% python3 -q
>>> import numpy as np
>>> np.set_printoptions(precision=2, suppress=True, linewidth=200)
>>> M = np.load("test10.npy")
>>> M
array([[ 0.15,  0.05, -0.36],
       [ 0.05,  0.02, -0.12],
       [-0.36, -0.12,  0.83]])
>>> round(np.linalg.norm(M, "nuc"), 2)
np.float64(1.0)
>>> round(float(M[0] @ M[2]), 2)
-0.36
>>> print(round(np.linalg.norm(M[0] - M[2]), 2))
1.3
>>> np.linalg.norm(M, axis=1)
array([0.39, 0.13, 0.91])
>>> round(float(np.linalg.norm(M[0], 1)), 2), round(np.linalg.norm(M[0], np.inf), 2)
(0.56, np.float64(0.36))
>>> print(round(float(np.linalg.norm(M, 2)), 2))
1.0
>>> ev, vecs = np.linalg.eigh(M)
>>> x0 = np.array([2, 0, -3])
>>> vecs * np.abs(ev) @ vecs.T
array([[ 0.15,  0.05, -0.36],
       [ 0.05,  0.02, -0.12],
       [-0.36, -0.12,  0.83]])
>>> vecs * np.maximum(ev, 0) @ vecs.T
array([[ 0.15,  0.05, -0.36],
       [ 0.05,  0.02, -0.12],
       [-0.36, -0.12,  0.83]])
>>> U, sigma, Vt = np.linalg.svd(M)
>>> vecs = Vt[:(sigma > 1e-8).sum()]
>>> rng = np.random.default_rng(741)
>>> x0 = M[2] + 4 * M[1] + rng.integers(2) * np.eye(3)[1]
>>> x0
array([-0.15,  0.95,  0.36])
>>> np.linalg.matrix_rank(np.vstack([M, x0]))
np.int64(2)
>>> np.round(np.linalg.norm(x0 - vecs.T @ vecs @ x0), 2)
np.float64(0.99)
>>> np.linalg.matrix_rank(M, rtol=0.1)
np.int64(1)
>>> [round(float(x), 2) for x in np.linalg.svd(M, compute_uv=False)[:3]]
[1.0, 0.0, 0.0]
>>> J = np.array([[0, 0], [0, 1], [2, 2], [1, 3]])
>>> J[0] = J[1]
>>> J
array([[0, 1],
       [0, 1],
       [2, 2],
       [1, 3]])
>>> Q = J.astype(float).copy()
>>> for j in range(2):
...     Q[:, j] -= Q[:, :j] @ (Q[:, :j].T @ Q[:, j])
...     Q[:, j] /= np.linalg.norm(Q[:, j])
... 
>>> np.round(Q.T @ Q, 2) + 0
array([[1., 0.],
       [0., 1.]])
>>> W0 = np.load("arr.npy")
>>> W0
array([[-3,  2],
       [ 0,  0]])
>>> rk = np.linalg.matrix_rank(W0)
>>> rk
np.int64(1)
>>> N = np.linalg.svd(W0)[2][rk:].T
>>> N[:, 0] / N[np.abs(N[:, 0]).round(6).argmax(), 0]
array([0.67, 1.  ])
>>> print([int(np.linalg.matrix_rank(W0[:i])) for i in range(1, len(W0) + 1)])
[1, 1]
>>> print([int(np.linalg.matrix_rank(W0[:, :j + 1])) for j in range(2)])
[1, 1]
>>> np.round(W0 @ N, 2) + 0
array([[0.],
       [0.]])
>>> np.linalg.matrix_rank(W0.T @ W0), np.linalg.matrix_rank(W0 @ W0.T)
(np.int64(1), np.int64(1))
>>> N.shape
(2, 1)
>>> U, sigma, Vt = np.linalg.svd(W0, full_matrices=False)
>>> np.cumsum(sigma ** 2) / np.sum(sigma ** 2)
array([1., 1.])
>>> sigma / sigma[0]
array([1., 0.])
>>> np.abs(U[:, 0]).round(6).argmax()
np.int64(0)
>>> U.shape, sigma.shape, Vt.shape
((2, 2), (2,), (2, 2))
>>> sigma
array([3.61, 0.  ])
>>> F = np.array([[0.1, 0.0, 1.0], [1.0, 2.1, 1.0], [0.0, 0.0, 1.1]])
>>> F
array([[0.1, 0. , 1. ],
       [1. , 2.1, 1. ],
       [0. , 0. , 1.1]])
>>> out = np.linalg.inv(F)
>>> out.round(2) + 0
array([[10.  ,  0.  , -9.09],
       [-4.76,  0.48,  3.9 ],
       [ 0.  ,  0.  ,  0.91]])
>>> np.round(np.linalg.slogdet(F)[0], 2)
np.float64(1.0)
>>> print(np.round(np.linalg.det(F) * out, 2) + 0)
[[ 2.31  0.   -2.1 ]
 [-1.1   0.11  0.9 ]
 [ 0.    0.    0.21]]
>>> np.allclose(out, F.T)
False
>>> [round(float(x), 2) for x in np.linalg.svd(F, compute_uv=False)[:3]]
[2.63, 1.3, 0.07]
>>> np.abs(np.linalg.svd(F)[2][-1])
array([0.91, 0.41, 0.04])
>>> arr = np.load("w.npy")
>>> arr
array([[ 2, 15,  0],
       [ 2, 15,  0],
       [ 2, 15,  0],
       [ 2, 15,  0],
       [ 6,  3,  0],
       [ 1, 18,  1],
       [ 1, 18,  1],
       [ 3, 12,  0],
       [ 1, 18,  1],
       [ 3, 12,  0],
       [ 1, 18,  1],
       [ 6,  3,  0]])
>>> out = np.c_[arr[:, :2] @ np.array([[-3, -3], [1, 0]]), np.array([2, -2, 5, 2, 2, 1, -3, 0, 0, 2, 3, 2])]
>>> print(out)
[[  9  -6   2]
 [  9  -6  -2]
 [  9  -6   5]
 [  9  -6   2]
 [-15 -18   2]
 [ 15  -3   1]
 [ 15  -3  -3]
 [  3  -9   0]
 [ 15  -3   0]
 [  3  -9   2]
 [ 15  -3   3]
 [-15 -18   2]]
>>> np.round(np.linalg.lstsq(arr, out[:, 0])[0], 2) + 0
array([-3.,  1.,  0.])
>>> np.linalg.matrix_rank(out)
np.int64(3)
>>> np.round(np.linalg.norm(out - arr @ np.linalg.lstsq(arr, out)[0], axis=0), 2) + 0
array([0.  , 0.  , 6.82])
>>> np.linalg.norm(np.linalg.qr(arr)[0].T @ out, axis=0) ** 2 / ((out ** 2).sum(axis=0) + 1e-12)
array([1.  , 1.  , 0.32])
>>> Xc = (out - out.mean(axis=0)) / out.std(axis=0)
>>> Xc.std(axis=0)
array([1., 1., 1.])
>>> c = np.linalg.lstsq(np.delete(Xc, 1, axis=1), Xc[:, 1])[0]
>>> 1 - np.var(Xc[:, 1] - np.delete(Xc, 1, axis=1) @ c)
np.float64(1.0)
>>> np.abs(c).argmax()
np.int64(0)
>>> X = np.tanh(np.array([[-0.5],
...     [0.9],
...     [-0.2],
...     [1.1],
...     [0.8],
...     [-1.8],
...     [-0.1],
...     [0.3],
...     [1.0],
...     [0.9],
...     [-0.7],
...     [1.7],
...     [-1.1],
...     [-0.8],
...     [0.1],
...     [0.6],
...     [0.2],
...     [-0.4],
...     [0.8],
...     [1.4]]) @ np.array([[2.1, 1.6, -0.1]]))
>>> print(X)
[[-0.78 -0.66  0.05]
 [ 0.96  0.89 -0.09]
 [-0.4  -0.31  0.02]
 [ 0.98  0.94 -0.11]
 [ 0.93  0.86 -0.08]
 [-1.   -0.99  0.18]
 [-0.21 -0.16  0.01]
 [ 0.56  0.45 -0.03]
 [ 0.97  0.92 -0.1 ]
 [ 0.96  0.89 -0.09]
 [-0.9  -0.81  0.07]
 [ 1.    0.99 -0.17]
 [-0.98 -0.94  0.11]
 [-0.93 -0.86  0.08]
 [ 0.21  0.16 -0.01]
 [ 0.85  0.74 -0.06]
 [ 0.4   0.31 -0.02]
 [-0.69 -0.56  0.04]
 [ 0.93  0.86 -0.08]
 [ 0.99  0.98 -0.14]]
>>> out = X + rng.integers(-2, 3, (20, 1)) @ rng.integers(-2, 3, (1, 3))
>>> out
array([[ 1.22, -0.66, -0.95],
       [-1.04,  0.89,  0.91],
       [-0.4 , -0.31,  0.02],
       [ 0.98,  0.94, -0.11],
       [ 0.93,  0.86, -0.08],
       [-3.  , -0.99,  1.18],
       [ 1.79, -0.16, -0.99],
       [ 4.56,  0.45, -2.03],
       [ 2.97,  0.92, -1.1 ],
       [ 0.96,  0.89, -0.09],
       [ 1.1 , -0.81, -0.93],
       [ 3.  ,  0.99, -1.17],
       [ 1.02, -0.94, -0.89],
       [ 1.07, -0.86, -0.92],
       [-3.79,  0.16,  1.99],
       [ 0.85,  0.74, -0.06],
       [ 4.4 ,  0.31, -2.02],
       [-0.69, -0.56,  0.04],
       [-3.07,  0.86,  1.92],
       [-3.01,  0.98,  1.86]])
>>> np.abs(out - X).sum(axis=1)
array([3., 3., 0., 0., 0., 3., 3., 6., 3., 0., 3., 3., 3., 3., 6., 0., 6., 0., 6., 6.])
>>> np.linalg.matrix_rank(out - X, tol=1e-8)
np.int64(1)
>>> np.round(np.linalg.svd(out - X, compute_uv=False), 2) + 0
array([12.04,  0.  ,  0.  ])
>>> print(out - X)
[[ 2.  0. -1.]
 [-2.  0.  1.]
 [ 0.  0.  0.]
 [ 0.  0.  0.]
 [ 0.  0.  0.]
 [-2.  0.  1.]
 [ 2.  0. -1.]
 [ 4.  0. -2.]
 [ 2.  0. -1.]
 [ 0.  0.  0.]
 [ 2.  0. -1.]
 [ 2.  0. -1.]
 [ 2.  0. -1.]
 [ 2.  0. -1.]
 [-4.  0.  2.]
 [ 0.  0.  0.]
 [ 4.  0. -2.]
 [ 0.  0.  0.]
 [-4.  0.  2.]
 [-4.  0.  2.]]
>>> np.round(np.linalg.norm(X, 2) / np.linalg.norm(X), 2)
np.float64(1.0)
>>> round(np.log10(np.linalg.cond(X)))
2
>>> np.argsort(-np.linalg.norm(X, axis=0).round(6), kind="stable")[:3]
array([0, 1, 2])
>>> Xc = X - X.mean(axis=0)
>>> vecs = np.linalg.svd(Xc)[2][:1]
>>> out = Xc - Xc @ vecs.T @ vecs
>>> np.linalg.norm(out, axis=1).round(6).argmax()
np.int64(5)
>>> out.std(axis=0)
array([0.02, 0.02, 0.03])
>>> U, sigma, Vt = np.linalg.svd(X, full_matrices=False)
>>> sigma
array([5.05, 0.19, 0.05])
>>> U.shape, sigma.shape, Vt.shape
((20, 3), (3,), (3, 3))
>>> np.cumsum(sigma ** 2) / np.sum(sigma ** 2)
array([1., 1., 1.])
>>> A = np.loadtxt("sample17.csv", delimiter=",")
>>> A
array([[ 0.03,  0.2 ,  0.08, -0.15],
       [ 0.2 ,  1.82, -0.17, -0.78],
       [ 0.08, -0.17,  1.9 , -1.25],
       [-0.15, -0.78, -1.25,  1.25]])
>>> U, sigma, Vt = np.linalg.svd(A)
>>> sigma.round(2) + 0
array([3., 2., 0., 0.])
>>> out = U[:, :2] @ np.diag(sigma[:2]) @ Vt[:2]
>>> print(round(np.abs(A - out).max(), 2))
0.0
>>> np.linalg.matrix_rank(A, rtol=0.05)
np.int64(2)
>>> np.linalg.matrix_rank(out)
np.int64(2)
>>> rk = np.linalg.matrix_rank(A)
>>> rk
np.int64(2)
>>> N = np.linalg.svd(A)[2][rk:].T
>>> N @ N.T
array([[ 0.99, -0.09, -0.01,  0.05],
       [-0.09,  0.15,  0.2 ,  0.28],
       [-0.01,  0.2 ,  0.28,  0.4 ],
       [ 0.05,  0.28,  0.4 ,  0.58]])
>>> [int(np.linalg.matrix_rank(A[:i])) for i in range(1, len(A) + 1)]
[1, 2, 2, 2]
>>> print(np.linalg.matrix_rank(A, rtol=0.1))
2
>>> U, sigma, Vt = np.linalg.svd(A)
>>> vecs = Vt[:(sigma > 1e-8).sum()]
>>> x0 = A[1] + 4 * A[2] + rng.integers(2) * np.eye(4)[2]
>>> x0
array([ 0.5 ,  1.14,  7.43, -5.76])
>>> vecs.T @ vecs
array([[ 0.01,  0.09,  0.01, -0.05],
       [ 0.09,  0.85, -0.2 , -0.28],
       [ 0.01, -0.2 ,  0.72, -0.4 ],
       [-0.05, -0.28, -0.4 ,  0.42]])
>>> np.round(np.linalg.norm(x0 - vecs.T @ vecs @ x0), 2)
np.float64(0.0)
>>> np.linalg.matrix_rank(np.vstack([A, x0]))
np.int64(2)
>>> ev, vecs = np.linalg.eigh(A)
>>> np.unique(ev.round(6) + 0, return_counts=True)[1]
array([2, 1, 1])
>>> np.linalg.eigvalsh(A + -1 * np.eye(4))
array([-1., -1.,  1.,  2.])
>>> np.abs(vecs[:, -1]).round(6).argmax()
np.int64(2)
>>> np.round(np.linalg.eigvalsh(A @ A), 2) + 0
array([0., 0., 4., 9.])
>>> print(np.round(vecs.T @ A @ vecs, 2) + 0)
[[0. 0. 0. 0.]
 [0. 0. 0. 0.]
 [0. 0. 2. 0.]
 [0. 0. 0. 3.]]
>>> ev.round(2) + 0
array([0., 0., 2., 3.])
>>> C = np.sign(np.array([[3, 2, 2, 3], [3, 1, 1, 0], [2, 2, 2, 0], [0, 3, 2, 2]]))
>>> out = (np.tril(C, -1) + np.eye(4)) @ (np.triu(C, 1) + np.eye(4))
>>> ev = np.array([-3, -2, -1, 0])
>>> K = np.rint(out * ev @ np.linalg.inv(out)) + 0
>>> K
array([[-1.,  0., -2.,  3.],
       [ 1., -3., -1.,  3.],
       [ 1., -2., -2.,  3.],
       [ 2., -2.,  0.,  0.]])
>>> x0 = np.array([-1, 1, 2, -1])
>>> K @ (2 * x0)
array([-12., -18., -20.,  -8.])
>>> (K @ x0).argmax()
np.int64(3)
>>> (K * x0).sum(axis=1)
array([ -6.,  -9., -10.,  -4.])
>>> K * x0
array([[ 1.,  0., -4., -3.],
       [-1., -3., -2., -3.],
       [-1., -2., -4., -3.],
       [-2., -2.,  0., -0.]])
>>> x0 = np.array([-9, 3, -2, -9])
>>> a = np.maximum(K @ x0, 0)
>>> a
array([0., 0., 0., 0.])
>>> np.flatnonzero(a > 1e-9)
array([], dtype=int64)
>>> np.maximum(K @ x0, 0) - np.maximum(-K @ x0, 0)
array([-14., -43., -38., -24.])
>>> print(K.T @ a)
[0. 0. 0. 0.]
>>> np.maximum(K @ (3 * x0), 0)
array([0., 0., 0., 0.])
>>> U, sigma, Vt = np.linalg.svd(K)
>>> vecs = Vt[:(sigma > 1e-8).sum()]
>>> x0 = K[3] + -1 * K[1] + rng.integers(2) * np.eye(4)[1]
>>> print(x0)
[ 1.  2.  1. -3.]
>>> np.diag(vecs.T @ vecs)
array([0.75, 0.75, 0.75, 0.75])
>>> vecs.T @ vecs
array([[ 0.75, -0.25, -0.25, -0.25],
       [-0.25,  0.75, -0.25, -0.25],
       [-0.25, -0.25,  0.75, -0.25],
       [-0.25, -0.25, -0.25,  0.75]])
>>> print(round(float(np.linalg.norm(K, 2) / np.linalg.norm(K)), 2))
0.88
>>> np.linalg.matrix_rank(K, rtol=0.1)
np.int64(3)
>>> u = np.array([0, 1])
>>> np.polyval(u, K[3])
array([1., 1., 1., 1.])
>>> np.cross(K[3, :3], K[1, :3])
array([ 2.,  2., -4.])
